>>> import numpy as np
>>> np.set_printoptions(suppress=True, linewidth=160)
>>> W0 = np.load("sample11.npy")
>>> print(W0)
[[  0.118  -0.747   0.002  -0.046  -6.94 ]
 [  0.219  -0.372   0.      0.029  -1.656]
 [ -0.213   0.174  -0.001  -0.071 -13.285]
 [  0.086  -0.106  -0.001  -0.082   2.8  ]
 [ -0.296  -2.125   0.013   0.007  -2.835]
 [ -0.088   0.349  -0.012  -0.052   1.7  ]
 [  0.315   0.252  -0.001  -0.023   8.63 ]
 [  0.076   0.8    -0.008  -0.078   8.743]
 [  0.313   0.868  -0.007  -0.09    1.264]
 [ -0.182  -1.222  -0.013   0.02    2.518]
 [  0.161  -0.499  -0.014   0.003  -1.184]
 [ -0.497   0.098   0.003   0.104   1.141]
 [ -0.153  -0.462  -0.004   0.062  -5.165]
 [  0.195  -0.307  -0.006  -0.012  -2.305]
 [ -0.269   1.079   0.      0.031  -8.014]
 [  0.196   0.068   0.004   0.009  -5.412]
 [  0.032   1.237  -0.004  -0.025   3.909]
 [  0.108   1.439   0.001   0.081   1.58 ]
 [  0.067   0.934  -0.004   0.019  -1.028]
 [ -0.055  -0.107   0.003   0.005  -0.725]
 [ -0.024  -2.196   0.007  -0.021   7.988]
 [ -0.081  -0.241  -0.012   0.029  -8.971]
 [ -0.01   -0.392  -0.004   0.028  -1.966]
 [  0.149   1.45    0.005   0.05   -1.659]
 [ -0.166  -0.564   0.002  -0.028  -0.724]
 [ -0.294   0.31    0.008   0.04   -3.669]
 [ -0.362   0.886   0.002  -0.052   6.649]
 [ -0.196   0.002   0.004  -0.004   5.041]
 [  0.339   0.292   0.014  -0.001   0.186]
 [ -0.161  -0.148  -0.011  -0.031   5.803]
 [  0.115   1.602   0.004  -0.097   5.342]
 [ -0.072  -0.009   0.005  -0.089  -0.571]]
>>> M2 = W0 / np.linalg.norm(W0, axis=1, keepdims=True)
>>> G = M2 @ M2.T
>>> print((G - 2 * np.eye(32)).round(6).argmax(axis=1))
[12 13 21 29 24 26  7  6 17 20  1 26  0  0 25  2 30  8 23 12  9  2 19 18  4 14  5 29  8 27 16  2]
>>> print(np.round(np.linalg.norm(M2, axis=1), 3))
[1. 1. 1. 1. 1. 1. 1. 1. 1. 1. 1. 1. 1. 1. 1. 1. 1. 1. 1. 1. 1. 1. 1. 1. 1. 1. 1. 1. 1. 1. 1. 1.]
